% ipython --no-banner

In [1]: import numpy as np

In [2]: np.set_printoptions(precision=2, suppress=True, linewidth=120, sign=" ")

In [3]: rnd = lambda a: np.round(a, 2) + 0

In [4]: X = np.load("data.npy")

In [5]: X
Out[5]: 
array([[ 2.,  3.,  0.],
       [ 3., -2.,  3.],
       [ 0.,  3., -5.]])

In [6]: vals, V = np.linalg.eigh(X)

In [7]: rnd(np.linalg.svd(X, compute_uv=False))
Out[7]: array([ 7.16,  3.86,  1.7 ])

In [8]: vals.sum(), np.trace(X)
Out[8]: (np.float64(-5.0), np.float64(-5.0))

In [9]: (vals > 1e-8).sum(), (vals < -1e-8).sum()
Out[9]: (np.int64(1), np.int64(2))

In [10]: rnd(V @ np.diag(vals) @ V.T)
Out[10]: 
array([[ 2.,  3.,  0.],
       [ 3., -2.,  3.],
       [ 0.,  3., -5.]])

In [11]: np.unique(vals.round(6) + 0, return_counts=True)[1]
Out[11]: array([ 1,  1,  1])

In [12]: print(rnd(V.T @ V))
[[ 1.  0.  0.]
 [ 0.  1.  0.]
 [ 0.  0.  1.]]

In [13]: rnd(np.linalg.eigvalsh(X @ X))
Out[13]: array([  2.9 ,  14.89,  51.21])

In [14]: vals, V = np.linalg.eig(X)

In [15]: print(rnd(vals))
[ 3.86 -1.7  -7.16]

In [16]: print(rnd(np.sort(np.linalg.eigvals(X @ X))))
[  2.9   14.89  51.21]

In [17]: rnd(X @ V[:, 0] - vals[0] * V[:, 0])
Out[17]: array([ 0.,  0.,  0.])

In [18]: rnd(np.sort(np.linalg.eigvals(np.linalg.inv(X))))
Out[18]: array([-0.59, -0.14,  0.26])

In [19]: print(rnd(np.sort(np.linalg.eigvals(X.T))))
[-7.16 -1.7   3.86]

In [20]: out = np.array([[-2, -1], [2, -1], [3, 0]])

In [21]: out.T @ X.T
Out[21]: 
array([[ 2., -1., -9.],
       [-5., -1., -3.]])

In [22]: np.einsum("ik,kj->ji", X, out)
Out[22]: 
array([[ 2., -1., -9.],
       [-5., -1., -3.]])

In [23]: np.linalg.matrix_rank(X @ out)
Out[23]: np.int64(2)

In [24]: np.vstack([X, out.T]).shape
Out[24]: (5, 3)

In [25]: np.einsum("ij->j", X)
Out[25]: array([ 5.,  4., -2.])

In [26]: vec = np.array([-8, 4, 6])

In [27]: target = X @ vec

In [28]: target
Out[28]: array([ -4., -14., -18.])

In [29]: rnd(np.linalg.solve(X.T, X[2]))
Out[29]: array([ 0.,  0.,  1.])

In [30]: rnd(np.linalg.solve(X, 2 * target))
Out[30]: array([-16.,   8.,  12.])
